$ python -q
>>> import numpy as np
>>> import numpy.linalg as la
>>> np.set_printoptions(precision=2, suppress=True, linewidth=160)
>>> arr = np.load("block17.npy")
>>> arr
array([[ -7.62,  -7.59,  -9.11,   7.57, -10.62],
       [ -7.84,  -7.81,  -9.44,   7.84, -10.97],
       [-10.72, -10.73, -12.84,  10.71, -14.95],
       [ -9.06,  -9.08, -10.89,   9.1 , -12.75],
       [ -8.91,  -8.91, -10.7 ,   8.9 , -12.49],
       [  1.58,   1.55,   1.9 ,  -1.58,   2.21],
       [ -1.45,  -1.44,  -1.71,   1.46,  -2.  ],
       [  4.38,   4.41,   5.27,  -4.44,   6.18],
       [  3.59,   3.57,   4.34,  -3.62,   5.01],
       [  6.57,   6.55,   7.91,  -6.58,   9.22],
       [  2.  ,   2.01,   2.39,  -2.05,   2.82],
       [ -7.57,  -7.56,  -9.07,   7.54, -10.58],
       [  0.78,   0.82,   0.96,  -0.84,   1.13],
       [ -0.73,  -0.76,  -0.89,   0.78,  -1.03],
       [  9.72,   9.69,  11.66,  -9.68,  13.58],
       [  0.36,   0.33,   0.37,  -0.33,   0.45],
       [ -1.25,  -1.21,  -1.44,   1.18,  -1.66]])
>>> r0, v = arr[0], arr[11]
>>> np.round(r0 @ r0, 2)
np.float64(368.75)
>>> round(float(r0 @ v), 2)
367.13
>>> p = (r0 @ v) / (r0 @ r0) * r0
>>> np.round(v - p, 2) + 0
array([ 0.02,  0.  ,  0.  ,  0.  , -0.01])
>>> r0 = np.array([5, -5])
>>> np.correlate(arr[15], arr[2], "full")
array([ -5.38,  -1.08,  -6.62,   0.8 , -22.41,   1.55,  -6.2 ,  -1.29,  -4.82])
>>> np.convolve(arr[15], r0)
array([ 1.8 , -0.15,  0.2 , -3.5 ,  3.9 , -2.25])
>>> np.cross(arr[15, :3], arr[2, :3])
array([-0.27,  0.66, -0.33])
>>> D = la.norm(arr[:, None] - arr[None], axis=-1)
>>> D.mean(axis=1).argmax()
np.int64(14)
>>> D.shape
(17, 17)
>>> np.flatnonzero(D[15] < D.mean() / 2)
array([ 5,  6,  8, 10, 12, 13, 15, 16])
>>> D[15].round(6).argsort(kind="stable")[:4]
array([15, 12, 13,  5])
>>> la.cond(arr) > 100
np.True_
>>> J = np.load("run6.npy")
>>> J
array([[1, 0],
       [0, 1]])
>>> np.sort(np.abs(la.eigvals(J)))[::-1]
array([1., 1.])
>>> J @ np.ones(2)
array([1., 1.])
>>> p = np.eye(2)[1]
>>> for _ in range(3):
...     p = p @ J
...     print(p.round(2))
... 
[0. 1.]
[0. 1.]
[0. 1.]
